% python3 -q
>>> import numpy as np
>>> np.set_printoptions(suppress=True, linewidth=140)
>>> def rnd(a):
...     return np.round(a, 3) + 0
... 
>>> E = np.load("out7.npy")
>>> E
array([[0, 3, 0, 0, 2],
       [1, 0, 0, 0, 0],
       [0, 0, 0, 0, 2],
       [0, 2, 2, 0, 0],
       [1, 0, 0, 0, 0]])
>>> np.allclose(E, E.T)
False
>>> (E + E.T) / 2
array([[0. , 2. , 0. , 0. , 1.5],
       [2. , 0. , 0. , 1. , 0. ],
       [0. , 0. , 0. , 1. , 1. ],
       [0. , 1. , 1. , 0. , 0. ],
       [1.5, 0. , 1. , 0. , 0. ]])
>>> np.trace(E)
np.int64(0)
>>> def softmax(z):
...     e = np.exp(z - z.max(axis=-1, keepdims=True))
...     return e / e.sum(axis=-1, keepdims=True)
... 
>>> rnd(softmax(10 * E[0]))
array([0., 1., 0., 0., 0.])
>>> S = E @ E.T / np.sqrt(5)
>>> rnd(softmax(S))
array([[0.937, 0.003, 0.017, 0.041, 0.003],
       [0.163, 0.255, 0.163, 0.163, 0.255],
       [0.4  , 0.067, 0.4  , 0.067, 0.067],
       [0.274, 0.019, 0.019, 0.67 , 0.019],
       [0.163, 0.255, 0.163, 0.163, 0.255]])
>>> rnd(softmax(S + np.triu(np.full(S.shape, -np.inf), 1)))
array([[1.   , 0.   , 0.   , 0.   , 0.   ],
       [0.39 , 0.61 , 0.   , 0.   , 0.   ],
       [0.461, 0.077, 0.461, 0.   , 0.   ],
       [0.279, 0.019, 0.019, 0.683, 0.   ],
       [0.163, 0.255, 0.163, 0.163, 0.255]])
>>> arr = np.load("data.npy")
>>> arr
array([[  2.727,   6.587,  -2.334,  -0.217,  -1.184],
       [  1.335,  -7.788,   4.117,   0.231,  -5.198],
       [  0.254,   0.092,   3.09 , -12.681,   3.222],
       [  1.96 ,  -2.623,   1.   ,   1.031,   2.649],
       [ -8.068,  -8.33 ,  11.171,   3.273,  -1.186],
       [ -5.048,   3.142,  -5.323,  -3.689,   4.774],
       [ -1.324,  -3.065,  -3.031,  -2.211,  -0.811]])
>>> B = np.c_[arr[:, :2] @ np.array([[2, -2], [-1, 1]]), np.array([8, -7, -2, -2, -7, 8, 6])]
>>> rnd(B)
array([[ -1.133,   1.133,   8.   ],
       [ 10.458, -10.458,  -7.   ],
       [  0.416,  -0.416,  -2.   ],
       [  6.543,  -6.543,  -2.   ],
       [ -7.806,   7.806,  -7.   ],
       [-13.238,  13.238,   8.   ],
       [  0.417,  -0.417,   6.   ]])
>>> np.linalg.matrix_rank(np.c_[arr, B])
np.int64(6)
>>> rnd(np.linalg.norm(B - arr @ np.linalg.lstsq(arr, B)[0], axis=0))
array([0.   , 0.   , 6.107])
>>> q, vecs = np.linalg.qr(arr[:, :1])[0], np.linalg.qr(arr[:, 1:])[0]
>>> sv = np.linalg.svd(q.T @ vecs, compute_uv=False)
>>> rnd(sv)
array([0.639])
>>> rnd(np.degrees(np.arccos(sv.clip(0, 1))))
array([50.273])
>>> W1 = np.array([[-5, 3, -7], [3, 9, -2], [-2, 9, -1], [0, -9, 7], [5, 6, 9]])
>>> c = np.array([1, 3, 2])
>>> hid = np.maximum(arr @ W1 + c, 0)
>>> np.linalg.matrix_rank(hid)
np.int64(3)
>>> rnd((hid > 0).mean(axis=0))
array([0.571, 0.571, 0.429])
>>> (hid > 0).astype(int)
array([[1, 1, 0],
       [0, 0, 0],
       [1, 1, 0],
       [0, 1, 1],
       [0, 0, 1],
       [1, 1, 1],
       [1, 0, 0]])
>>> cent = np.array([[0, 1], [1, -1], [0, -3]])
>>> rnd(hid @ cent)
array([[  44.307,  -38.433],
       [   0.   ,    0.   ],
       [ 165.861, -155.925],
       [   0.888,  -71.64 ],
       [   0.   , -228.606],
       [  30.072, -120.444],
       [   0.   ,    0.432]])
>>> W1 @ cent
array([[  3,  13],
       [  9,   0],
       [  9,  -8],
       [ -9, -12],
       [  6, -28]])
>>> t3 = np.stack([arr, 4 * arr, arr[::-1]])
>>> (t3 @ arr.T).shape
(3, 7, 7)
>>> rnd(np.linalg.norm(t3, axis=(1, 2)))
array([ 27.607, 110.428,  27.607])
>>> rnd(np.einsum("bij,cij->bc", t3, t3))
array([[  762.152,  3048.608,  -195.598],
       [ 3048.608, 12194.431,  -782.392],
       [ -195.598,  -782.392,   762.152]])
>>> B = np.array([[-3, -2], [3, 2], [3, -1], [2, 1], [2, 2]])
>>> rnd(np.einsum("ij->j", arr))
array([ -8.164, -11.985,   8.69 , -14.263,   2.266])
>>> rnd(np.einsum("ij,ij->i", arr, arr))
array([ 57.722, 106.457, 180.81 ,  19.802, 271.392, 100.089,  25.88 ])
>>> np.linalg.matrix_rank(arr @ B)
np.int64(2)
>>> B = np.array([[1, 3], [1, 9]])
>>> cent = np.array([[1, 0, 1], [0, 0, 1], [2, 0, 1]])
>>> data = np.kron(B, cent)
>>> data
array([[ 1,  0,  1,  3,  0,  3],
       [ 0,  0,  1,  0,  0,  3],
       [ 2,  0,  1,  6,  0,  3],
       [ 1,  0,  1,  9,  0,  9],
       [ 0,  0,  1,  0,  0,  9],
       [ 2,  0,  1, 18,  0,  9]])
>>> U, sv, vt = np.linalg.svd(data)
>>> vecs = vt[:(sv > 1e-8).sum()]
>>> rng = np.random.default_rng(2074)
>>> x = data[0] + -3 * data[3] + rng.integers(2) * np.eye(6)[5]
>>> x
array([ -2.,   0.,  -2., -24.,   0., -24.])
>>> np.allclose(vecs.T @ vecs @ x, x)
True
>>> rnd(np.diag(vecs.T @ vecs))
array([1., 0., 1., 1., 0., 1.])
>>> rnd(vecs.T @ vecs)
array([[1., 0., 0., 0., 0., 0.],
       [0., 0., 0., 0., 0., 0.],
       [0., 0., 1., 0., 0., 0.],
       [0., 0., 0., 1., 0., 0.],
       [0., 0., 0., 0., 0., 0.],
       [0., 0., 0., 0., 0., 1.]])
>>> np.linalg.matrix_rank(np.vstack([data, x]))
np.int64(4)
>>> F = (rng.random((10, 10)) < 0.3) + np.eye(10)
>>> F /= F.sum(axis=1, keepdims=True)
>>> rnd(F)
array([[0.5  , 0.   , 0.   , 0.   , 0.   , 0.   , 0.5  , 0.   , 0.   , 0.   ],
       [0.   , 0.5  , 0.   , 0.25 , 0.25 , 0.   , 0.   , 0.   , 0.   , 0.   ],
       [0.   , 0.   , 0.5  , 0.   , 0.25 , 0.25 , 0.   , 0.   , 0.   , 0.   ],
       [0.   , 0.   , 0.333, 0.333, 0.   , 0.   , 0.   , 0.   , 0.333, 0.   ],
       [0.   , 0.   , 0.333, 0.   , 0.333, 0.   , 0.333, 0.   , 0.   , 0.   ],
       [0.   , 0.   , 0.2  , 0.2  , 0.   , 0.4  , 0.   , 0.   , 0.2  , 0.   ],
       [0.   , 0.333, 0.   , 0.   , 0.333, 0.   , 0.333, 0.   , 0.   , 0.   ],
       [0.167, 0.167, 0.167, 0.167, 0.   , 0.   , 0.167, 0.167, 0.   , 0.   ],
       [0.167, 0.   , 0.167, 0.   , 0.   , 0.167, 0.   , 0.167, 0.167, 0.167],
       [0.   , 0.   , 0.   , 0.   , 0.25 , 0.25 , 0.   , 0.25 , 0.   , 0.25 ]])
>>> q, Rm = np.linalg.qr(F)
>>> rnd(np.trace(q @ q.T))
np.float64(10.0)
>>> rnd(np.abs(np.diag(Rm)))
array([0.553, 0.622, 0.746, 0.363, 0.328, 0.446, 0.294, 0.256, 0.212, 0.015])
>>> A = np.loadtxt("sample1.csv", delimiter=",")
>>> A
array([[ 1.198, -1.944,  0.536,  0.969,  2.426],
       [-2.304,  2.678,  1.624,  0.08 , -4.315],
       [ 1.45 ,  2.277, -0.238,  0.339,  1.942],
       [-1.849,  0.708, -0.953,  1.955,  1.652],
       [ 0.984, -0.875, -0.837, -0.603,  6.472],
       [ 0.242, -0.039,  0.815, -0.097, -3.199],
       [ 3.847, -1.17 ,  0.471,  0.675,  3.845],
       [ 4.655,  0.257,  0.115,  0.56 , -0.003],
       [-0.732,  1.801, -1.326, -0.426, -2.452],
       [ 0.948,  0.208, -1.148,  0.769, -3.328],
       [ 0.397,  0.702, -0.792, -1.769,  2.966],
       [ 2.509, -3.807, -0.981, -0.423, -3.915],
       [-3.046, -0.59 ,  0.019, -0.3  ,  0.84 ],
       [ 2.021,  1.89 , -0.157, -0.663,  4.391],
       [-1.873,  1.007,  0.168, -0.424,  4.916],
       [ 1.849, -1.092,  0.026,  1.234,  0.708],
       [-0.33 ,  0.527, -1.061, -0.205,  4.445],
       [ 0.985, -0.797, -0.03 , -1.771,  0.825],
       [-0.519,  0.074, -1.259,  0.587, -0.148],
       [ 1.301, -1.491, -0.769, -0.911, -3.938],
       [ 1.674,  0.306,  0.098,  1.041,  0.735],
       [ 0.515, -0.103, -0.035, -1.913,  6.996],
       [-0.206,  1.239, -0.492, -1.317, -2.217],
       [-1.805, -2.185, -0.669, -0.355,  1.085],
       [ 0.547, -1.357,  0.223, -0.49 , -3.208],
       [ 1.54 ,  2.009,  0.619, -0.475, -2.39 ],
       [ 1.727, -2.649, -0.116, -2.474,  6.102],
       [ 0.277,  0.106, -0.727, -0.003, -4.762],
       [-4.243,  0.796, -1.388,  1.818, -0.075],
       [ 0.379,  1.48 ,  0.12 , -0.779,  7.194],
       [ 2.488, -2.234, -0.807, -0.337, -1.815]])
>>> r0 = np.array([-1, -2])
>>> rnd(np.correlate(A[14], A[21], "full"))
array([-13.104,  10.628,  -0.686,  -3.13 ,  34.129,  -8.888,  -0.042,  -0.725,   2.532])
>>> Ac = A - A.mean(axis=0)
>>> vecs = np.linalg.svd(Ac)[2][:1]
>>> B = Ac - Ac @ vecs.T @ vecs
>>> rnd(np.linalg.norm(B) / np.linalg.norm(Ac))
np.float64(0.607)
>>> rnd(np.cov(Ac @ vecs.T, rowvar=False))
np.float64(13.118)
>>> rnd(np.diag(vecs.T @ vecs))
array([0.002, 0.   , 0.   , 0.006, 0.993])
>>> W1 = np.array([[0, -2, -1], [-2, 0, -2], [2, -2, -2], [2, -2, 1], [1, -1, 0]])
>>> c = np.array([9, 9, -8])
>>> hid = np.maximum(E @ W1 + c, 0)
>>> hid
array([[ 5,  7,  0],
       [ 9,  7,  0],
       [11,  7,  0],
       [ 9,  5,  0],
       [ 9,  7,  0]])
>>> cent = np.array([[2, 1, 2], [2, 1, 2], [1, 0, 0]])
>>> W1 @ cent
array([[-5, -2, -4],
       [-6, -2, -4],
       [-2,  0,  0],
       [ 1,  0,  0],
       [ 0,  0,  0]])
>>> hid @ cent
array([[24, 12, 24],
       [32, 16, 32],
       [36, 18, 36],
       [28, 14, 28],
       [32, 16, 32]])
>>> P = A @ np.linalg.solve(A.T @ A, A.T)
>>> np.allclose(P @ P, P)
True
>>> np.linalg.matrix_rank(np.eye(31) - P)
np.int64(26)
>>> rnd(np.linalg.eigvalsh(P))
array([0., 0., 0., 0., 0., 0., 0., 0., 0., 0., 0., 0., 0., 0., 0., 0., 0., 0., 0., 0., 0., 0., 0., 0., 0., 0., 1., 1., 1., 1., 1.])
>>> rnd(np.linalg.norm(A))
np.float64(25.474)
>>> np.unravel_index(np.abs(A).argmax(), A.shape)
(np.int64(29), np.int64(4))
>>> rnd(A.mean(axis=0))
array([ 0.472, -0.073, -0.289, -0.184,  0.702])
>>> A.shape
(31, 5)
>>> rnd(A.sum(axis=0))
array([14.626, -2.268, -8.951, -5.708, 21.775])
